$ python -q
>>> import numpy as np
>>> from numpy import linalg as LA
>>> np.set_printoptions(suppress=True, linewidth=140)
>>> rd = lambda a: np.round(a, 3) + 0
>>> out = np.array([[-3]])
>>> W2 = np.array([[2, 2, 2, -2], [-2, -1, 2, 1], [-2, 0, 1, 2], [0, 0, -2, -2]])
>>> data = np.block([[out, np.array([[2, 0, -2, 0]])], [np.zeros((4, 1)), W2]])
>>> data
array([[-3.,  2.,  0., -2.,  0.],
       [ 0.,  2.,  2.,  2., -2.],
       [ 0., -2., -1.,  2.,  1.],
       [ 0., -2.,  0.,  1.,  2.],
       [ 0.,  0.,  0., -2., -2.]])
>>> hat = np.triu(np.array([[3, 1, 3, 2, 0],
...     [2, 0, 3, 2, 2],
...     [2, 3, 2, 3, 1],
...     [0, 0, 2, 1, 1],
...     [2, 2, 2, 0, 2]]), 1) + np.eye(5)
>>> out = hat @ data @ LA.inv(hat)
>>> hat @ data - data @ hat
array([[  0.,  -5.,   2.,  12.,   3.],
       [  0., -10.,  -9.,  -6.,  -5.],
       [  0.,  -6.,   6.,   8.,   7.],
       [  0.,   0.,   6.,   2.,   1.],
       [  0.,   0.,   0.,   0.,   2.]])
>>> rd(LA.det(out))
np.float64(-84.0)
>>> LA.matrix_rank(out)
np.int64(5)
>>> O, Rm = LA.qr(data)
>>> rd(np.abs(np.diag(Rm)))
array([3.   , 3.464, 1.414, 2.858, 2.   ])
>>> print(np.allclose(Rm.T @ Rm, data.T @ data))
True
>>> abs(Rm[0, 0]), rd(LA.norm(data[:, 0]))
(np.float64(3.0), np.float64(3.0))
>>> rng = np.random.default_rng(89)
>>> out = data + rng.integers(-2, 3, (5, 3)) @ rng.integers(-2, 3, (3, 5))
>>> out
array([[-3.,  7., -1., -2., -6.],
       [-1.,  3., -2., -5.,  0.],
       [-4., -7., -2., -2.,  9.],
       [ 2., -4., -3., -5.,  7.],
       [-4., -2.,  5.,  6., -3.]])
>>> LA.matrix_rank(out - data, tol=1e-8)
np.int64(3)
>>> np.abs(out - data).sum(axis=1)
array([12., 15., 22., 18., 20.])
>>> print(data @ data)
[[ 9.  2.  4.  8. -8.]
 [ 0. -4.  2. 14.  6.]
 [ 0. -6. -3. -6.  5.]
 [ 0. -6. -4. -7.  2.]
 [ 0.  4.  0.  2.  0.]]
>>> rd(np.sort(np.abs(LA.eigvals(data))))
array([1.504, 1.504, 3.   , 3.519, 3.519])
>>> data.inv()
Traceback (most recent call last):
  File "<python-input-24>", line 1, in <module>
    data.inv()
    ^^^^^^^^
AttributeError: 'numpy.ndarray' object has no attribute 'inv'
>>> rd(np.abs(LA.eigvals(data)).max())
np.float64(3.519)
>>> np.allclose(data, data.T)
False
>>> np.allclose(data @ data.T, data.T @ data)
False
>>> assert data == data.T
Traceback (most recent call last):
  File "<python-input-28>", line 1, in <module>
    assert data == data.T
           ^^^^^^^^^^^^^^
ValueError: The truth value of an array with more than one element is ambiguous. Use a.any() or a.all()
>>> rd(LA.eigvals(data))
array([-3.   +0.j   ,  1.383+3.236j,  1.383-3.236j, -1.383+0.591j, -1.383-0.591j])
>>> print(np.einsum("ij,ji->", data, data))
-5.0
>>> rd(LA.det(data[::-1]))
np.float64(-84.0)
>>> X = np.load("m.npy")
>>> X
array([[2, 1, 0],
       [0, 2, 1],
       [2, 0, 0],
       [0, 1, 1],
       [2, 2, 2]])
>>> O = X.astype(float).copy()
>>> for j in range(3):
...     O[:, j] -= O[:, :j] @ (O[:, :j].T @ O[:, j])
...     O[:, j] /= LA.norm(O[:, j])
... 
>>> rd(O.T @ X)
array([[3.464, 1.732, 1.155],
       [0.   , 2.646, 1.89 ],
       [0.   , 0.   , 1.047]])
>>> labels = rng.permutation(3)
>>> out = X[:, labels] * rng.choice([-1, 1], 3)
>>> print(out)
[[ 0  1 -2]
 [-1  2  0]
 [ 0  0 -2]
 [-1  1  0]
 [-2  2 -2]]
>>> left, _, vt = LA.svd(X.T @ out)
>>> rd(LA.lstsq(X, out)[0])
array([[ 0.,  0., -1.],
       [ 0.,  1.,  0.],
       [-1.,  0.,  0.]])
>>> rd(left @ vt)
array([[ 0.,  0., -1.],
       [ 0.,  1.,  0.],
       [-1.,  0.,  0.]])
>>> labels
array([2, 1, 0])
>>> feats = np.loadtxt("sample6.csv", delimiter=",")
>>> feats
array([[-5.5,  0. ,  1.1],
       [-3.5, -0.8, -0.7],
       [-1. , -0.5,  1.2],
       [ 6. , -0.5,  0.5],
       [ 5.5,  1.5, -0.2],
       [ 6.5, -0.1,  0.5]])
>>> # column 0 dominates
>>> out = np.c_[feats[:, :2] @ np.array([[5, 4], [9, -6]]), np.array([-3, -8, 8, 4, 0, -9])]
>>> out
array([[-27.5, -22. ,  -3. ],
       [-24.7,  -9.2,  -8. ],
       [ -9.5,  -1. ,   8. ],
       [ 25.5,  27. ,   4. ],
       [ 41. ,  13. ,   0. ],
       [ 31.6,  26.6,  -9. ]])
>>> rd(LA.norm(out - feats @ LA.lstsq(feats, out)[0], axis=0))
array([ 0.   ,  0.   , 14.391])
>>> LA.matrix_rank(np.c_[feats, out])
np.int64(4)
>>> print(rd(LA.norm(LA.qr(feats)[0].T @ out, axis=0) ** 2 / ((out ** 2).sum(axis=0) + 1e-12)))
[1.    1.    0.115]
>>> LA.matrix_rank(out)
np.int64(3)
>>> out = feats + rng.integers(-2, 3, (6, 1)) @ rng.integers(-2, 3, (1, 3))
>>> rd(out)
array([[-5.5,  0. ,  1.1],
       [-4.5,  0.2, -1.7],
       [ 0. , -1.5,  2.2],
       [ 7. , -1.5,  1.5],
       [ 6.5,  0.5,  0.8],
       [ 5.5,  0.9, -0.5]])
>>> rd(LA.svd(out - feats, compute_uv=False))
array([3.873, 0.   , 0.   ])
>>> print(rd(out - feats))
[[ 0.  0.  0.]
 [-1.  1. -1.]
 [ 1. -1.  1.]
 [ 1. -1.  1.]
 [ 1. -1.  1.]
 [-1.  1. -1.]]
>>> print(np.abs(out - feats).sum(axis=1))
[0. 3. 3. 3. 3. 3.]
>>> W2 = np.array([[-3, -3, -1], [-2, 0, -1], [3, -1, 0]])
>>> M = (rng.random((29, 3)) < 0.25) @ W2
>>> M
array([[ 3, -1,  0],
       [ 0,  0,  0],
       [ 0, -4, -1],
       [-5, -3, -2],
       [ 0,  0,  0],
       [ 0,  0,  0],
       [-2,  0, -1],
       [ 3, -1,  0],
       [ 0,  0,  0],
       [-2,  0, -1],
       [ 3, -1,  0],
       [-2,  0, -1],
       [-2,  0, -1],
       [-3, -3, -1],
       [ 0,  0,  0],
       [ 0,  0,  0],
       [ 0,  0,  0],
       [-2, -4, -2],
       [-3, -3, -1],
       [ 3, -1,  0],
       [-2, -4, -2],
       [ 0,  0,  0],
       [ 0,  0,  0],
       [ 0,  0,  0],
       [-3, -3, -1],
       [ 0,  0,  0],
       [ 0, -4, -1],
       [-3, -3, -1],
       [ 0,  0,  0]])
>>> # row 4 repeats row 1
>>> x = np.array([-1, 0, -2])
>>> rhs = M @ x
>>> rd(LA.pinv(M) @ M)
array([[1., 0., 0.],
       [0., 1., 0.],
       [0., 0., 1.]])
>>> print(rd(LA.lstsq(M, rhs)[0]))
[-1.  0. -2.]
>>> rd(LA.solve(M.T @ M, M.T @ rhs))
array([-1.,  0., -2.])
>>> rhs
array([-3,  0,  2,  9,  0,  0,  4, -3,  0,  4, -3,  4,  4,  5,  0,  0,  0,  6,  5, -3,  6,  0,  0,  0,  5,  0,  2,  5,  0])
>>> rhs = rhs + 0.05 * rng.normal(size=29)
>>> rd(rhs)
array([-3.022,  0.017,  1.985,  8.996,  0.035,  0.061,  4.05 , -2.894,  0.148,  4.067, -2.99 ,  3.989,  4.054,  5.007,  0.07 , -0.024,
       -0.015,  6.017,  4.952, -2.988,  6.006, -0.011, -0.003,  0.017,  5.059,  0.106,  1.984,  4.978, -0.005])
>>> coef, *_ = LA.lstsq(M, rhs)
>>> coef.round()
array([-1.,  0., -2.])
>>> [round(float(LA.norm(LA.solve(M.T @ M + lam * np.eye(3), M.T @ rhs))), 2) for lam in (0, 1, 10, 100)]
[2.27, 1.93, 1.4, 0.89]
>>> labels = M[:, 0] > np.median(M[:, 0])
>>> f = M[labels].mean(axis=0) - M[~labels].mean(axis=0)
>>> labels.astype(int)
array([1, 0, 0, 0, 0, 0, 0, 1, 0, 0, 1, 0, 0, 0, 0, 0, 0, 0, 0, 1, 0, 0, 0, 0, 0, 0, 0, 0, 0])
>>> np.argsort(-np.abs(f).round(6), kind="stable")
array([0, 2, 1])
>>> ((M - M.mean(axis=0)) @ f > 0).astype(int)
array([1, 1, 1, 0, 1, 1, 0, 1, 1, 0, 1, 0, 0, 0, 1, 1, 1, 0, 0, 1, 0, 1, 1, 1, 0, 1, 1, 0, 1])
>>> out = np.c_[M[:, :1] @ np.array([[1]]), np.array([5, 7, 8, 6, 3, 8, 9, 6, 0, 1, 5, 5, 1, 2, 4, 4, 2, 6, 2, 4, 2, 0, 3, 2, 2, 8, 3, 6, 3])]
>>> out
array([[ 3,  5],
       [ 0,  7],
       [ 0,  8],
       [-5,  6],
       [ 0,  3],
       [ 0,  8],
       [-2,  9],
       [ 3,  6],
       [ 0,  0],
       [-2,  1],
       [ 3,  5],
       [-2,  5],
       [-2,  1],
       [-3,  2],
       [ 0,  4],
       [ 0,  4],
       [ 0,  2],
       [-2,  6],
       [-3,  2],
       [ 3,  4],
       [-2,  2],
       [ 0,  0],
       [ 0,  3],
       [ 0,  2],
       [-3,  2],
       [ 0,  8],
       [ 0,  3],
       [-3,  6],
       [ 0,  3]])
>>> LA.matrix_rank(np.c_[M, out])
np.int64(4)
>>> rd(LA.lstsq(M, out[:, 0])[0])
array([1., 0., 0.])
